>>> import numpy as np
>>> np.set_printoptions(suppress=True, linewidth=100)
>>> feats = np.load("layer5.npy")
>>> feats
array([[-0.22,  6.6 ,  0.15],
       [ 0.21,  0.04, -0.33],
       [-0.86,  0.73,  0.79],
       [ 0.6 , -7.91, -0.15],
       [ 0.46,  2.96, -0.98],
       [ 1.52, -5.47, -1.69],
       [-0.03,  3.31, -0.18],
       [-1.34,  7.63,  0.53],
       [-0.27, -0.55,  0.34],
       [ 0.98, -1.74, -1.59],
       [ 0.62, -7.28,  0.37],
       [ 0.01,  3.79, -0.81],
       [-1.66,  7.54,  1.08],
       [ 0.24,  0.69,  0.21]])
>>> Z = feats[[7, 1]].astype(float)
>>> for _ in range(3):
...     labels = np.linalg.norm(feats[:, None] - Z, axis=-1).argmin(axis=1)
...     Z = np.array([feats[labels == j].mean(axis=0) for j in range(2)])
... 
>>> labels
array([0, 1, 1, 1, 0, 1, 0, 0, 1, 1, 1, 0, 0, 1])
>>> np.bincount(labels)
array([6, 8])
>>> np.round(Z[1] - Z[0], 2)
array([ 0.84, -7.99, -0.22])
>>> hat = feats @ np.linalg.solve(feats.T @ feats, feats.T)
>>> np.allclose(hat @ hat, hat)
True
>>> np.linalg.matrix_rank(np.eye(14) - hat)
np.int64(11)
>>> U, sv, VT = np.linalg.svd(feats, full_matrices=False)
>>> sv.round(2)
array([18.68,  3.52,  0.77])
>>> np.round(np.abs(VT[0]), 2)
array([0.13, 0.99, 0.05])
>>> (sv > 1e-8).sum()
np.int64(3)
>>> np.round(sv / sv[0], 2)
array([1.  , 0.19, 0.04])
>>> np.round(np.cumsum(sv ** 2) / np.sum(sv ** 2), 2)
array([0.96, 1.  , 1.  ])
>>> np.round(VT @ VT.T, 2) + 0
array([[1., 0., 0.],
       [0., 1., 0.],
       [0., 0., 1.]])
>>> np.abs(U[:, 0]).round(6).argmax()
np.int64(3)
>>> B = np.c_[feats[:, :2] @ np.array([[3, 0], [0, 3]]), np.array([-6, -2, 8, -8, 8, 9, -2, -4, -9, 9, -5, 3, -6, 6])]
>>> B.round(2)
array([[ -0.66,  19.8 ,  -6.  ],
       [  0.63,   0.12,  -2.  ],
       [ -2.58,   2.19,   8.  ],
       [  1.8 , -23.73,  -8.  ],
       [  1.38,   8.88,   8.  ],
       [  4.56, -16.41,   9.  ],
       [ -0.09,   9.93,  -2.  ],
       [ -4.02,  22.89,  -4.  ],
       [ -0.81,  -1.65,  -9.  ],
       [  2.94,  -5.22,   9.  ],
       [  1.86, -21.84,  -5.  ],
       [  0.03,  11.37,   3.  ],
       [ -4.98,  22.62,  -6.  ],
       [  0.72,   2.07,   6.  ]])
>>> np.round(np.linalg.norm(np.linalg.qr(feats)[0].T @ B, axis=0) ** 2 / ((B ** 2).sum(axis=0) + 1e-12), 2)
array([1.  , 1.  , 0.35])
>>> np.linalg.matrix_rank(B)
np.int64(3)
>>> J = np.loadtxt("m.csv", delimiter=",")
>>> J
array([[ -2.52,  -2.04,  25.77,   8.91],
       [ 11.78, -29.52, -12.76, -11.16],
       [ 12.76, -28.06,  -9.74, -13.41],
       [ -2.6 ,  -2.64,  24.79,   7.06],
       [ 19.11,  -7.6 , -32.22,  12.02],
       [ 19.36,  -8.16, -30.85,  11.18],
       [ 18.13,  -8.64, -31.99,   8.66],
       [ 17.09,  -7.59, -32.73,  10.55],
       [ 13.38, -27.18, -10.63, -10.59],
       [ 16.67,  -9.35, -31.33,  10.2 ],
       [ -1.13,  -0.99,  24.84,   9.7 ]])
>>> B = J / np.linalg.norm(J, axis=1, keepdims=True)
>>> gram = B @ B.T
>>> (np.abs(gram) > 0.9).astype(int)
array([[1, 0, 0, 1, 0, 0, 0, 0, 0, 0, 1],
       [0, 1, 1, 0, 0, 0, 0, 0, 1, 0, 0],
       [0, 1, 1, 0, 0, 0, 0, 0, 1, 0, 0],
       [1, 0, 0, 1, 0, 0, 0, 0, 0, 0, 1],
       [0, 0, 0, 0, 1, 1, 1, 1, 0, 1, 0],
       [0, 0, 0, 0, 1, 1, 1, 1, 0, 1, 0],
       [0, 0, 0, 0, 1, 1, 1, 1, 0, 1, 0],
       [0, 0, 0, 0, 1, 1, 1, 1, 0, 1, 0],
       [0, 1, 1, 0, 0, 0, 0, 0, 1, 0, 0],
       [0, 0, 0, 0, 1, 1, 1, 1, 0, 1, 0],
       [1, 0, 0, 1, 0, 0, 0, 0, 0, 0, 1]])
>>> np.round(np.linalg.norm(B, axis=1), 2)
array([1., 1., 1., 1., 1., 1., 1., 1., 1., 1., 1.])
>>> (gram - 2 * np.eye(11)).round(6).argmax(axis=1)
array([3, 8, 8, 0, 5, 4, 9, 9, 1, 7, 0])
>>> round(float(np.degrees(np.arccos(np.clip(gram[7, 3], -1, 1)))), 2)
138.32
>>> data = 0.2 ** np.abs(np.subtract.outer(np.arange(2), np.arange(2)))
>>> data
array([[1. , 0.2],
       [0.2, 1. ]])
>>> B = np.linalg.inv(data)
>>> round(np.linalg.slogdet(data)[0], 2)
np.float64(1.0)
>>> np.round(data @ B, 2) + 0
array([[1., 0.],
       [0., 1.]])
>>> B.round(2)
array([[ 1.04, -0.21],
       [-0.21,  1.04]])
>>> round(np.linalg.cond(data), 2)
np.float64(1.5)
>>> (np.abs(B) > 1e-9).astype(int)
array([[1, 1],
       [1, 1]])
>>> Q, vecs = np.linalg.qr(data[:, :1])[0], np.linalg.qr(data[:, 1:])[0]
>>> sv = np.linalg.svd(Q.T @ vecs, compute_uv=False)
>>> np.round(np.degrees(np.arccos(sv.clip(0, 1))), 2)
array([67.38])
>>> sv.round(2)
array([0.38])
>>> (sv > 0.9).sum()
np.int64(0)
>>> np.einsum("ij,ji->", data, data)
np.float64(2.08)
>>> np.einsum("ii->", data)
np.float64(2.0)
>>> np.kron(np.eye(2, dtype=int), data)
array([[1. , 0.2, 0. , 0. ],
       [0.2, 1. , 0. , 0. ],
       [0. , 0. , 1. , 0.2],
       [0. , 0. , 0.2, 1. ]])
>>> m1 = np.loadtxt("x.csv", delimiter=",")
>>> m1
array([[  0.,   0.,   0.,   0.],
       [  0.,   0.,   0.,   0.],
       [  5.,   3.,  -9.,  -9.],
       [ 12.,   6.,  -7.,  -7.],
       [  0.,   0.,   0.,   0.],
       [ 12.,   6.,  -7.,  -7.],
       [ -7.,  -6.,   0., -16.],
       [ -2.,   0.,   9.,   3.],
       [ -3.,  -6.,   2.,  -8.],
       [  5.,   3.,  -9.,  -9.],
       [ -4.,   0.,  -2.,  -8.],
       [  0.,   0.,   0.,   0.],
       [  7.,   3.,   2.,   2.],
       [  4.,  -3.,   4.,  -6.],
       [ -9.,  -3.,   7.,   1.],
       [  0.,   0.,   0.,   0.]])
>>> # row 1 repeats row 0
>>> hat = m1 @ np.linalg.solve(m1.T @ m1, m1.T)
>>> np.round(np.diag(hat), 2)
array([0.  , 0.  , 0.22, 0.33, 0.  , 0.33, 0.56, 0.53, 0.38, 0.22, 0.36, 0.  , 0.24, 0.52, 0.32,
       0.  ])
>>> round(np.trace(hat), 2)
np.float64(4.0)
>>> np.round(hat @ m1[:, 1], 2) + 0
array([ 0.,  0.,  3.,  6.,  0.,  6., -6.,  0., -6.,  3.,  0.,  0.,  3., -3., -3.,  0.])
>>> np.round(np.linalg.eigvalsh(hat), 2) + 0
array([0., 0., 0., 0., 0., 0., 0., 0., 0., 0., 0., 0., 1., 1., 1., 1.])
>>> np.allclose(hat @ hat, hat)
True
>>> np.linalg.matrix_rank(np.eye(16) - hat)
np.int64(12)
>>> F = np.load("a.npy")
>>> F
array([[-1, -1, -1, -1, -1],
       [-1, -2, -2, -2, -2],
       [-1, -2, -3, -3, -3],
       [-1, -2, -3, -4, -4],
       [-1, -2, -3, -4, -5]])
>>> # symmetric, so the eigenvalues are real
>>> x0 = np.array([-2, -2, -3, 1, 3])
>>> y = F @ x0
>>> y
array([ 3,  4,  3, -1, -4])
>>> np.round(np.linalg.solve(F.T, F[0]), 2)
array([ 1., -0., -0., -0., -0.])
>>> np.round(np.linalg.solve(F, 5 * y), 2)
array([-10., -10., -15.,   5.,  15.])
>>> rng = np.random.default_rng(34943)
>>> labels = rng.permutation(5)
>>> B = F[:, labels] * rng.choice([-1, 1], 5)
>>> B
array([[-1,  1,  1, -1,  1],
       [-1,  2,  2, -2,  2],
       [-1,  3,  2, -3,  3],
       [-1,  4,  2, -3,  4],
       [-1,  4,  2, -3,  5]])
>>> U, _, VT = np.linalg.svd(F.T @ B)
>>> np.round(U @ VT, 2) + 0
array([[ 1.,  0.,  0.,  0.,  0.],
       [ 0.,  0., -1.,  0.,  0.],
       [ 0.,  0.,  0.,  1.,  0.],
       [ 0., -1.,  0.,  0.,  0.],
       [ 0.,  0.,  0.,  0., -1.]])
>>> np.round(np.linalg.lstsq(F, B)[0], 2) + 0
array([[ 1.,  0.,  0.,  0.,  0.],
       [ 0.,  0., -1.,  0.,  0.],
       [ 0.,  0.,  0.,  1.,  0.],
       [ 0., -1.,  0.,  0.,  0.],
       [ 0.,  0.,  0.,  0., -1.]])
